% python3 -q
>>> import numpy as np
>>> np.set_printoptions(precision=1, suppress=True, linewidth=140, floatmode="fixed")
>>> E = np.load("run0.npy")
>>> E
array([[ 2.0, -2.0,  0.0,  0.0,  0.0,  0.0,  0.0,  0.0,  0.0],
       [-2.0, -1.0, -2.0,  0.0,  0.0,  0.0,  0.0,  0.0,  0.0],
       [ 0.0, -2.0,  4.0, -2.0,  0.0,  0.0,  0.0,  0.0,  0.0],
       [ 0.0,  0.0, -2.0,  2.0, -2.0,  0.0,  0.0,  0.0,  0.0],
       [ 0.0,  0.0,  0.0, -2.0, -4.0, -2.0,  0.0,  0.0,  0.0],
       [ 0.0,  0.0,  0.0,  0.0, -2.0, -1.0, -2.0,  0.0,  0.0],
       [ 0.0,  0.0,  0.0,  0.0,  0.0, -2.0,  5.0, -2.0,  0.0],
       [ 0.0,  0.0,  0.0,  0.0,  0.0,  0.0, -2.0,  3.0, -2.0],
       [ 0.0,  0.0,  0.0,  0.0,  0.0,  0.0,  0.0, -2.0, -4.0]])
>>> Y = E / np.sqrt((E ** 2).mean(axis=1, keepdims=True))
>>> np.linalg.matrix_rank(Y) == np.linalg.matrix_rank(E)
np.True_
>>> evals, V = np.linalg.eigh(E)
>>> np.linalg.svd(E, compute_uv=False)
array([6.7, 5.9, 5.5, 4.6, 3.0, 2.6, 2.6, 1.5, 0.9])
>>> np.unique(evals.round(6) + 0, return_counts=True)[1]
array([1, 1, 1, 1, 1, 1, 1, 1, 1])
>>> np.round(np.abs(V[:, -1]), 1) + 0
array([0.0, 0.0, 0.0, 0.0, 0.0, 0.2, 0.8, 0.5, 0.1])
>>> evals
array([-5.5, -4.6, -2.6, -0.9,  1.5,  2.6,  3.0,  5.9,  6.7])
>>> (evals > 1e-8).sum(), (evals < -1e-8).sum()
(np.int64(5), np.int64(4))
>>> np.round(V.T @ V, 1) + 0
array([[1.0, 0.0, 0.0, 0.0, 0.0, 0.0, 0.0, 0.0, 0.0],
       [0.0, 1.0, 0.0, 0.0, 0.0, 0.0, 0.0, 0.0, 0.0],
       [0.0, 0.0, 1.0, 0.0, 0.0, 0.0, 0.0, 0.0, 0.0],
       [0.0, 0.0, 0.0, 1.0, 0.0, 0.0, 0.0, 0.0, 0.0],
       [0.0, 0.0, 0.0, 0.0, 1.0, 0.0, 0.0, 0.0, 0.0],
       [0.0, 0.0, 0.0, 0.0, 0.0, 1.0, 0.0, 0.0, 0.0],
       [0.0, 0.0, 0.0, 0.0, 0.0, 0.0, 1.0, 0.0, 0.0],
       [0.0, 0.0, 0.0, 0.0, 0.0, 0.0, 0.0, 1.0, 0.0],
       [0.0, 0.0, 0.0, 0.0, 0.0, 0.0, 0.0, 0.0, 1.0]])
>>> rng = np.random.default_rng(80570)
>>> lab = rng.permutation(9)
>>> lab
array([0, 4, 5, 7, 2, 8, 3, 6, 1])
>>> Y = E[lab][:, lab]
>>> np.diag(Y)
array([ 2.0, -4.0, -1.0,  3.0,  4.0, -4.0,  2.0,  5.0, -1.0])
>>> Y
array([[ 2.0,  0.0,  0.0,  0.0,  0.0,  0.0,  0.0,  0.0, -2.0],
       [ 0.0, -4.0, -2.0,  0.0,  0.0,  0.0, -2.0,  0.0,  0.0],
       [ 0.0, -2.0, -1.0,  0.0,  0.0,  0.0,  0.0, -2.0,  0.0],
       [ 0.0,  0.0,  0.0,  3.0,  0.0, -2.0,  0.0, -2.0,  0.0],
       [ 0.0,  0.0,  0.0,  0.0,  4.0,  0.0, -2.0,  0.0, -2.0],
       [ 0.0,  0.0,  0.0, -2.0,  0.0, -4.0,  0.0,  0.0,  0.0],
       [ 0.0, -2.0,  0.0,  0.0, -2.0,  0.0,  2.0,  0.0,  0.0],
       [ 0.0,  0.0, -2.0, -2.0,  0.0,  0.0,  0.0,  5.0,  0.0],
       [-2.0,  0.0,  0.0,  0.0, -2.0,  0.0,  0.0,  0.0, -1.0]])
>>> np.trace(Y)
np.float64(6.0)
>>> W0 = np.load("layer10.npy")
>>> W0
array([[ 9,  0,  0, -8],
       [ 0,  9,  0,  0],
       [ 0,  0, -2,  0],
       [ 5,  0,  0,  7]])
>>> lab = rng.permutation(4)
>>> Y = W0[:, lab] * rng.choice([-1, 1], 4)
>>> Y
array([[ 0,  0, -9, -8],
       [ 9,  0,  0,  0],
       [ 0,  2,  0,  0],
       [ 0,  0, -5,  7]])
>>> U, _, vt = np.linalg.svd(W0.T @ Y)
>>> np.round(np.linalg.lstsq(W0, Y)[0], 1) + 0
array([[ 0.0,  0.0, -1.0,  0.0],
       [ 1.0,  0.0,  0.0,  0.0],
       [ 0.0, -1.0,  0.0,  0.0],
       [ 0.0,  0.0,  0.0,  1.0]])
>>> np.round(U @ vt, 1) + 0
array([[ 0.0,  0.0, -1.0,  0.0],
       [ 1.0,  0.0,  0.0,  0.0],
       [ 0.0, -1.0,  0.0,  0.0],
       [ 0.0,  0.0,  0.0,  1.0]])
>>> O, r_ = np.linalg.qr(W0)
>>> round(abs(r_[0, 0]), 1), round(float(np.linalg.norm(W0[:, 0])), 1)
(np.float64(10.3), 10.3)
>>> O.shape, r_.shape
((4, 4), (4, 4))
>>> np.allclose(r_.T @ r_, W0.T @ W0)
True
>>> feats = np.loadtxt("w.csv", delimiter=",")
>>> feats
array([[  1.0,  -3.0,   9.0, -27.0],
       [  1.0,  -2.0,   4.0,  -8.0],
       [  1.0,  -1.0,   1.0,  -1.0],
       [  1.0,   0.0,   0.0,   0.0]])
>>> x = np.array([2, -1, 1, -1])
>>> rhs = feats @ x
>>> rhs
array([41.0, 16.0,  5.0,  2.0])
>>> np.round(np.linalg.solve(feats, rhs + feats[:, 3]), 1) + 0
array([ 2.0, -1.0,  1.0,  0.0])
>>> np.linalg.solve(feats, rhs)
array([ 2.0, -1.0,  1.0, -1.0])
>>> np.linalg.solve(feats, -1 * rhs)
array([-2.0,  1.0, -1.0,  1.0])
>>> Y = np.array([[0, 6, 8, 6, 4, 7],
...     [6, 2, 0, 1, 3, 5],
...     [4, 9, 6, 8, 2, 8],
...     [2, 9, 1, 0, 4, 4],
...     [0, 8, 1, 3, 3, 9],
...     [3, 7, 3, 9, 1, 6]])
>>> Y[-1] = Y[0]
>>> m1 = Y + 0.1 * np.eye(6)
>>> m1
array([[0.1, 6.0, 8.0, 6.0, 4.0, 7.0],
       [6.0, 2.1, 0.0, 1.0, 3.0, 5.0],
       [4.0, 9.0, 6.1, 8.0, 2.0, 8.0],
       [2.0, 9.0, 1.0, 0.1, 4.0, 4.0],
       [0.0, 8.0, 1.0, 3.0, 3.1, 9.0],
       [0.0, 6.0, 8.0, 6.0, 4.0, 7.1]])
>>> lab = rng.permutation(4)
>>> lab
array([2, 0, 3, 1])
>>> Y = W0[lab][:, lab]
>>> round(np.linalg.det(Y), 1), round(float(np.linalg.det(W0[lab])), 1)
(np.float64(-1854.0), 1854.0)
>>> np.trace(Y)
np.int64(23)
>>> np.allclose(Y, W0)
False
>>> np.round(np.linalg.det(m1), 1)
np.float64(-307.1)
>>> np.trace(m1)
np.float64(18.6)
>>> J = np.array([[0, 0, 0, 0], [2, -2, 0, 0], [-2, 0, -2, 0], [1, -2, 0, 1]])
>>> r = np.linalg.matrix_rank(J)
>>> r
np.int64(3)
>>> null = np.linalg.svd(J)[2][r:].T
>>> np.linalg.matrix_rank(J.T @ J), np.linalg.matrix_rank(J @ J.T)
(np.int64(3), np.int64(3))
>>> np.round(J @ null, 1) + 0
array([[0.0],
       [0.0],
       [0.0],
       [0.0]])
>>> null[:, 0] / null[np.abs(null[:, 0]).round(6).argmax(), 0]
array([ 1.0,  1.0, -1.0,  1.0])
>>> np.allclose(J @ null, 0)
True
>>> null @ null.T
array([[ 0.2,  0.2, -0.2,  0.2],
       [ 0.2,  0.2, -0.2,  0.2],
       [-0.2, -0.2,  0.2, -0.2],
       [ 0.2,  0.2, -0.2,  0.2]])
>>> U, sig, vt = np.linalg.svd(J)
>>> sig.round(1) + 0
array([3.9, 2.4, 0.8, 0.0])
>>> Y = U[:, :3] @ np.diag(sig[:3]) @ vt[:3]
>>> Y.round(1) + 0
array([[ 0.0,  0.0,  0.0,  0.0],
       [ 2.0, -2.0,  0.0,  0.0],
       [-2.0,  0.0, -2.0,  0.0],
       [ 1.0, -2.0,  0.0,  1.0]])
>>> round(float(np.linalg.norm(J - Y) / np.linalg.norm(J)), 1)
0.0
>>> np.linalg.matrix_rank(J, rtol=0.05)
np.int64(3)
>>> arr = np.load("block7.npy")
>>> arr
array([[1, 0, 0, 0, 0, 0],
       [0, 0, 0, 0, 1, 0],
       [0, 0, 0, 0, 0, 1],
       [0, 0, 1, 0, 0, 0],
       [0, 1, 0, 0, 0, 0],
       [0, 0, 0, 1, 0, 0]])
>>> lab = rng.permutation(6)
>>> Y = arr[:, lab] * rng.choice([-1, 1], 6)
>>> Y
array([[ 0,  0,  0, -1,  0,  0],
       [ 0,  1,  0,  0,  0,  0],
       [ 1,  0,  0,  0,  0,  0],
       [ 0,  0,  0,  0,  0, -1],
       [ 0,  0,  0,  0, -1,  0],
       [ 0,  0,  1,  0,  0,  0]])
>>> U, _, vt = np.linalg.svd(arr.T @ Y)
>>> U @ vt
array([[ 0.0,  0.0,  0.0, -1.0,  0.0,  0.0],
       [ 0.0,  0.0,  0.0,  0.0, -1.0,  0.0],
       [ 0.0,  0.0,  0.0,  0.0,  0.0, -1.0],
       [ 0.0,  0.0,  1.0,  0.0,  0.0,  0.0],
       [ 0.0,  1.0,  0.0,  0.0,  0.0,  0.0],
       [ 1.0,  0.0,  0.0,  0.0,  0.0,  0.0]])
>>> np.linalg.lstsq(arr, Y)[0]
array([[ 0.0,  0.0,  0.0, -1.0,  0.0,  0.0],
       [ 0.0,  0.0,  0.0,  0.0, -1.0,  0.0],
       [ 0.0,  0.0,  0.0,  0.0,  0.0, -1.0],
       [ 0.0,  0.0,  1.0,  0.0,  0.0,  0.0],
       [ 0.0,  1.0,  0.0,  0.0,  0.0,  0.0],
       [ 1.0,  0.0,  0.0,  0.0,  0.0,  0.0]])
>>> lab
array([5, 4, 3, 0, 1, 2])
>>> O, r_ = np.linalg.qr(arr)
>>> np.abs(np.diag(r_))
array([1.0, 1.0, 1.0, 1.0, 1.0, 1.0])
>>> O.shape, r_.shape
((6, 6), (6, 6))
>>> abs(r_[0, 0]), round(np.linalg.norm(arr[:, 0]), 1)
(np.float64(1.0), np.float64(1.0))
>>> O @ r_
array([[1.0, 0.0, 0.0, 0.0, 0.0, 0.0],
       [0.0, 0.0, 0.0, 0.0, 1.0, 0.0],
       [0.0, 0.0, 0.0, 0.0, 0.0, 1.0],
       [0.0, 0.0, 1.0, 0.0, 0.0, 0.0],
       [0.0, 1.0, 0.0, 0.0, 0.0, 0.0],
       [0.0, 0.0, 0.0, 1.0, 0.0, 0.0]])
>>> w1 = np.array([[2, 1, 0, 2, 9, 1],
...     [2, 2, 2, 6, 4, 0],
...     [0, 4, 0, 0, 7, 9],
...     [4, 4, 9, 5, 9, 1],
...     [7, 2, 7, 1, 1, 3],
...     [3, 6, 8, 7, 8, 6]])
>>> b = np.array([3, -5, 4, -4, 1, -3])
>>> act = np.maximum(arr @ w1 + b, 0)
>>> np.linalg.matrix_rank(act)
np.int64(6)
>>> basis = np.array([[7, -8, 7],
...     [-7, -7, 2],
...     [0, -2, -2],
...     [5, -2, -9],
...     [-6, 2, 1],
...     [-8, -1, 5]])
>>> w1 @ basis
array([[ -45,  -10,   12],
       [   6,  -38,  -36],
       [-142,  -23,   60],
       [ -37,  -71,  -13],
       [  10,  -87,   46],
       [ -82,  -86,   -8]])
>>> (act @ basis).round(6).argmax(axis=1)
array([2, 0, 2, 2, 0, 2])
>>> A = np.load("out16.npy")
>>> A
array([[-20.5, -16.9,  30.4,  13.8,  -8.0,   3.4,   8.9,   8.7,   7.7, -41.8],
       [ 31.4,  19.2,  10.5, -32.0,  -7.8,  -9.0,  28.3, -25.5, -10.7,   7.0],
       [ 33.3,  21.3,  10.4, -32.7,  -9.5,  -7.9,  28.9, -26.5,  -9.8,   5.4],
       [-21.3, -15.4,  28.2,  14.4,  -7.2,   2.8,   7.4,   9.8,  10.9, -42.7],
       [ 33.1,  19.9,  11.7, -30.7,  -7.7,  -8.6,  27.9, -25.4, -11.8,   5.8],
       [-20.1, -17.8,  30.9,  12.7,  -7.7,   5.3,   4.7,   7.7,  12.2, -41.5],
       [ 30.8,  19.3,  11.5, -33.1,  -5.7,  -8.9,  27.2, -25.8, -10.1,   7.2],
       [-19.7, -15.2,  29.5,  14.1,  -8.3,   3.8,   8.9,   6.5,  11.1, -43.9],
       [ 29.9,  20.2,  11.0, -31.2,  -9.9,  -7.2,  27.3, -25.3, -10.0,   4.9],
       [-21.5, -18.4,  30.1,  13.8,  -8.6,   5.0,   7.1,   7.3,   9.8, -42.4],
       [ 32.6,  21.7,   9.8, -30.3,  -8.2,  -8.5,  28.2, -25.7, -10.0,   5.7],
       [-19.6, -15.7,  29.1,  12.7,  -8.4,   4.0,   7.7,   7.6,   9.4, -41.2],
       [-18.9, -16.7,  31.2,  13.5,  -7.9,   2.4,   6.7,   7.9,   8.9, -41.7],
       [ 34.0,  22.0,  11.2, -32.8,  -7.5,  -7.7,  26.5, -26.4, -11.8,   8.0],
       [ 30.8,  19.6,  11.0, -32.9,  -8.7,  -6.5,  28.5, -27.0, -10.1,   6.7],
       [-17.8, -17.4,  32.3,  15.3,  -9.5,   5.2,   9.7,   5.8,  11.2, -41.5],
       [-20.7, -17.2,  29.6,  13.8,  -9.4,   4.1,   8.0,   7.2,  10.1, -42.1],
       [ 31.5,  19.3,   9.7, -32.2,  -7.2,  -9.5,  28.1, -25.5, -11.1,   5.1],
       [-21.9, -18.1,  31.0,  13.9,  -7.9,   3.6,   9.0,   6.6,   8.8, -42.2],
       [ 32.4,  19.8,   9.5, -32.2,  -8.4,  -6.5,  28.8, -25.3,  -9.9,   5.3],
       [-20.3, -16.2,  31.8,  15.7,  -8.1,   3.0,   8.4,   6.3,   9.1, -41.4],
       [-19.7, -14.4,  29.7,  15.2,  -9.0,   5.5,  10.9,   7.9,  10.9, -41.2],
       [ 32.9,  19.6,   9.5, -30.7,  -9.4,  -7.0,  27.4, -23.9, -10.6,   5.9],
       [-17.6, -17.1,  29.7,  15.1,  -8.5,   2.1,   8.1,   8.6,   9.7, -43.4]])
>>> Xs = A - A.mean(axis=0)
>>> U, sig, vt = np.linalg.svd(Xs, full_matrices=False)
>>> round((sig ** 2).sum() ** 2 / (sig ** 4).sum(), 1)
np.float64(1.0)
>>> np.round(Xs.mean(axis=0), 1) + 0
array([0.0, 0.0, 0.0, 0.0, 0.0, 0.0, 0.0, 0.0, 0.0, 0.0])
